$ python -q
>>> import numpy as np
>>> import numpy.linalg as la
>>> np.set_printoptions(suppress=True, linewidth=200)
>>> M2 = np.array([[0, -4, 3, 1, 0, -1, 0, -2, 5, 0, -3, 2],
...     [-2, -5, 3, 1, 4, -3, -1, -3, 2, 4, 4, -2],
...     [-3, -1, -1, 1, 5, -1, 3, -1, 4, 3, 1, -2],
...     [-1, -5, 4, -1, -1, 0, 4, 0, 3, 5, -2, 4],
...     [2, 0, -5, 1, -4, 5, 1, 2, -4, 2, 2, 4],
...     [2, 5, -2, 1, 4, -4, -4, 3, -3, 2, -2, 2],
...     [3, -1, -5, -2, 2, 4, 4, 0, -5, 4, 2, -4],
...     [4, -1, 3, 0, 3, 4, -2, 3, -1, 4, 4, -3],
...     [4, 0, -1, -5, -5, 5, -5, 4, 5, 1, -1, -4],
...     [4, 1, -1, 0, 4, -1, -3, -5, 0, -1, 1, -5],
...     [0, 2, 5, -5, 0, 3, 5, 0, 2, 5, -5, 4],
...     [3, 4, 2, 4, -1, -4, 3, 0, -2, -2, -4, 0]])
>>> M = M2 + M2.T
>>> M
array([[  0,  -6,   0,   0,   2,   1,   3,   2,   9,   4,  -3,   5],
       [ -6, -10,   2,  -4,   4,   2,  -2,  -4,   2,   5,   6,   2],
       [  0,   2,  -2,   5,   0,  -3,  -2,   2,   3,   2,   6,   0],
       [  0,  -4,   5,  -2,   0,   1,   2,   0,  -2,   5,  -7,   8],
       [  2,   4,   0,   0,  -8,   9,   3,   5,  -9,   6,   2,   3],
       [  1,   2,  -3,   1,   9,  -8,   0,   7,   2,   1,   1,  -2],
       [  3,  -2,  -2,   2,   3,   0,   8,  -2, -10,   1,   7,  -1],
       [  2,  -4,   2,   0,   5,   7,  -2,   6,   3,  -1,   4,  -3],
       [  9,   2,   3,  -2,  -9,   2, -10,   3,  10,   1,   1,  -6],
       [  4,   5,   2,   5,   6,   1,   1,  -1,   1,  -2,   6,  -7],
       [ -3,   6,   6,  -7,   2,   1,   7,   4,   1,   6, -10,   0],
       [  5,   2,   0,   8,   3,  -2,  -1,  -3,  -6,  -7,   0,   0]])
>>> # equal to its transpose
>>> np.round(la.eigvalsh(M).min(), 1)
np.float64(-26.5)
>>> np.all(la.eigvalsh(M) > 0)
np.False_
